>>> import numpy as np
>>> import numpy.linalg as la
>>> np.set_printoptions(precision=2, suppress=True, linewidth=160)
>>> out = np.array([[9, 8, 9], [2, 3, 0], [8, 2, 1]])
>>> out[-1] = out[0]
>>> X = out + 0.02 * np.eye(3)
>>> print(X)
[[9.02 8.   9.  ]
 [2.   3.02 0.  ]
 [9.   8.   9.02]]
>>> np.round(la.det(2 * X), 2), round(la.det(X), 2)
(np.float64(6.15), np.float64(0.77))
>>> print(np.poly(X))
[  1.   -21.06  38.84  -0.77]
>>> np.einsum("ii->", X)
np.float64(21.06)
>>> u = np.array([2, -1, -2])
>>> v = np.array([2, 2, 1])
>>> m1 = u[:, None] + v[None, :]
>>> print(m1)
[[ 4  4  3]
 [ 1  1  0]
 [ 0  0 -1]]
>>> out = m1[0, 0] * m1[1:] - np.outer(m1[1:, 0], m1[0])
>>> out
array([[ 0,  0, -3],
       [ 0,  0, -4]])
>>> np.flatnonzero(~out.round(6).any(axis=1))
array([], dtype=int64)
>>> Uu, sig, vt = la.svd(m1)
>>> evecs = vt[:(sig > 1e-8).sum()]
>>> rng = np.random.default_rng(46)
>>> vec = m1[0] + -1 * m1[1] + rng.integers(2) * np.eye(3)[1]
>>> vec
array([3., 4., 3.])
>>> np.diag(evecs.T @ evecs)
array([0.5, 0.5, 1. ])
>>> print(np.round(evecs.T @ evecs, 2) + 0)
[[0.5 0.5 0. ]
 [0.5 0.5 0. ]
 [0.  0.  1. ]]
>>> la.matrix_rank(np.vstack([m1, vec]))
np.int64(3)
>>> Uu, sig, vt = la.svd(X)
>>> sig
array([21.46,  2.27,  0.02])
>>> out = Uu[:, :2] @ np.diag(sig[:2]) @ vt[:2]
>>> la.matrix_rank(out)
np.int64(2)
>>> round(float(la.norm(X - out, 2)), 2), round(sig[2], 2)
(0.02, np.float64(0.02))
>>> round(float(np.abs(X - out).max()), 2)
0.01
>>> arr = np.load("x.npy")
>>> arr
array([[-0.2 ,  4.27,  0.7 ],
       [-1.11,  2.57,  4.76],
       [-0.45,  6.51,  1.72],
       [ 0.22,  5.93, -1.92],
       [-0.16,  6.18,  0.04],
       [-0.88,  4.61,  4.1 ],
       [-0.56,  6.47,  1.76],
       [-1.42,  0.65,  5.53],
       [-0.85,  0.19,  3.62],
       [-0.72,  4.44,  2.26],
       [-0.2 ,  6.22,  0.12],
       [-1.24,  0.8 ,  5.49],
       [-0.48,  4.39,  2.39],
       [ 0.08, -0.11, -0.16],
       [-0.36,  2.22,  1.23],
       [-0.52,  2.41,  2.97],
       [-0.07,  4.24,  0.45],
       [-0.91,  6.41,  3.7 ],
       [-0.2 ,  6.16, -0.16],
       [-0.11,  6.17,  0.05],
       [ 0.06,  0.08, -0.27],
       [-0.1 , -0.08, -0.02],
       [-0.98,  4.55,  4.19]])
>>> d = la.norm(arr[:, None] - arr[None], axis=-1)
>>> print(d[:5, :5])
[[0.   4.49 2.47 3.13 2.02]
 [4.49 0.   5.02 7.59 6.02]
 [2.47 5.02 0.   3.75 1.74]
 [3.13 7.59 3.75 0.   2.01]
 [2.02 6.02 1.74 2.01 0.  ]]
>>> d.shape
(23, 23)
>>> print(np.unravel_index(d.round(6).argmax(), d.shape))
(np.int64(3), np.int64(7))
>>> d[4].round(6).argsort(kind="stable")[:4]
array([ 4, 19, 10, 18])
>>> idx = arr[:, 0] > np.median(arr[:, 0])
>>> u = arr[idx].mean(axis=0) - arr[~idx].mean(axis=0)
>>> np.argsort(-np.abs(u).round(6), kind="stable")
array([2, 0, 1])
>>> data = np.loadtxt("sample2.csv", delimiter=",")
>>> data
array([[0., 1.],
       [1., 0.]])
>>> ev, evecs = la.eig(data)
>>> np.sort(la.eigvals(data.T))
array([-1.,  1.])
>>> print(np.sort(la.eigvals(data @ data)))
[1. 1.]
>>> data @ evecs[:, 0] - ev[0] * evecs[:, 0]
array([0., 0.])
>>> A = np.array([[3.0, 3.0, -1.0], [0.0, 1.0, 6.0], [0.0, -4.0, 4.0]])
>>> A.mean(axis=0)
array([1., 0., 3.])
>>> print(np.abs(A).max())
6.0
>>> np.unravel_index(np.abs(A).argmax(), A.shape)
(np.int64(1), np.int64(2))
>>> A.sum(axis=0)
array([3., 0., 9.])
>>> round(la.norm(A), 2)
np.float64(9.38)
>>> la.matrix_rank(A)
np.int64(3)
>>> la.svd(A, compute_uv=False)
array([7.68, 4.9 , 2.23])
>>> np.diff(A, axis=0)
array([[-3., -2.,  7.],
       [ 0., -5., -2.]])
>>> A - A[0]
array([[ 0.,  0.,  0.],
       [-3., -2.,  7.],
       [-3., -7.,  5.]])
>>> A.shape
(3, 3)
>>> E = np.tril(np.array([[-2, -2, 1, 1, 1],
...     [-2, 1, 2, -1, -2],
...     [1, 0, -2, 0, 1],
...     [2, -2, -2, -1, 1],
...     [-2, 0, 1, -2, 1]]), -1) + np.eye(5, dtype=int)
>>> E
array([[ 1,  0,  0,  0,  0],
       [-2,  1,  0,  0,  0],
       [ 1,  0,  1,  0,  0],
       [ 2, -2, -2,  1,  0],
       [-2,  0,  1, -2,  1]])
>>> out = E / la.norm(E, axis=1, keepdims=True)
>>> G = out @ out.T
>>> np.round(np.degrees(np.arccos(np.clip(G[4, 3], -1, 1))), 2)
np.float64(134.56)
>>> la.norm(out, axis=1)
array([1., 1., 1., 1., 1.])
>>> E @ E
array([[ 1,  0,  0,  0,  0],
       [-4,  1,  0,  0,  0],
       [ 2,  0,  1,  0,  0],
       [ 6, -4, -4,  1,  0],
       [-7,  4,  6, -4,  1]])
>>> print(np.sort(la.eigvals(E)))
[1. 1. 1. 1. 1.]
>>> np.prod(np.diag(E)), np.round(la.det(E), 2)
(np.int64(1), np.float64(1.0))
>>> la.matrix_rank(E - E[0, 0] * np.eye(5))
np.int64(3)
>>> K = np.array([[9.0, -7.0, 4.0, 0.0, 0.0],
...     [-6.0, -8.0, 3.0, 2.0, 0.0],
...     [5.0, -1.0, 6.0, -9.0, 0.0],
...     [0.0, 7.0, -9.0, 9.0, 0.0],
...     [0.0, 0.0, 0.0, 0.0, 2.0]])
>>> # splits into 2 blocks
>>> u = np.array([1, -2, -2, 2, -1])
>>> out = K + np.outer(u, np.eye(5)[1])
>>> print(la.matrix_rank(out - K))
1
>>> round(la.det(out) / la.det(K), 2), round(1 + la.solve(K, u)[1], 2)
(np.float64(-7.78), np.float64(-7.78))
>>> out
array([[  9.,  -6.,   4.,   0.,   0.],
       [ -6., -10.,   3.,   2.,   0.],
       [  5.,  -3.,   6.,  -9.,   0.],
       [  0.,   9.,  -9.,   9.,   0.],
       [  0.,  -1.,   0.,   0.,   2.]])
>>> F = np.load("block12.npy")
>>> F
array([[ 1. ,  0.8, -0.1],
       [ 0.8,  0.5,  0.8],
       [-0.6,  1.9,  0.6],
       [-1.4,  0. ,  0.6],
       [ 7.5, -1.5, -2. ],
       [ 2.5, -0.3, -0.1],
       [-0.3, -0.2,  0.3],
       [-0.6,  2.1,  0.4],
       [ 1.2,  0.3, -0.7],
       [-0.5,  0.8, -0.8],
       [-0.5, -0.7, -2.4],
       [ 0.3, -2.4, -0.6],
       [ 0. , -1. ,  0.7],
       [-1.1,  0. , -0.2],
       [ 0.3,  1. ,  0.5],
       [ 0.9,  0.3,  0.6],
       [ 0.6, -0.3,  0.5],
       [ 0.4,  0. , -0.2],
       [ 1.2,  0.1,  0. ],
       [ 0.6, -0.3, -0.1],
       [-0.1, -0.5,  1. ],
       [ 0.2, -0.2,  0.5],
       [ 0.8, -0.5,  1.6],
       [-0.3, -0.7,  0.2]])
>>> # row 4 is much longer than the rest
>>> proj = F @ la.solve(F.T @ F, F.T)
>>> np.round(np.diag(proj), 2) + 0
array([0.06, 0.08, 0.17, 0.04, 0.79, 0.09, 0.01, 0.21, 0.06, 0.1 , 0.4 , 0.29, 0.1 , 0.03, 0.07, 0.05, 0.03, 0.  , 0.03, 0.01, 0.09, 0.02, 0.23, 0.04])
>>> np.trace(proj)
np.float64(3.0)
>>> Xs = F - F.mean(axis=0)
>>> evecs = la.svd(Xs)[2][:1]
>>> out = Xs - Xs @ evecs.T @ evecs
>>> np.diag(evecs.T @ evecs)
array([0.87, 0.07, 0.07])
>>> np.cov(Xs @ evecs.T, rowvar=False)
array(3.24)
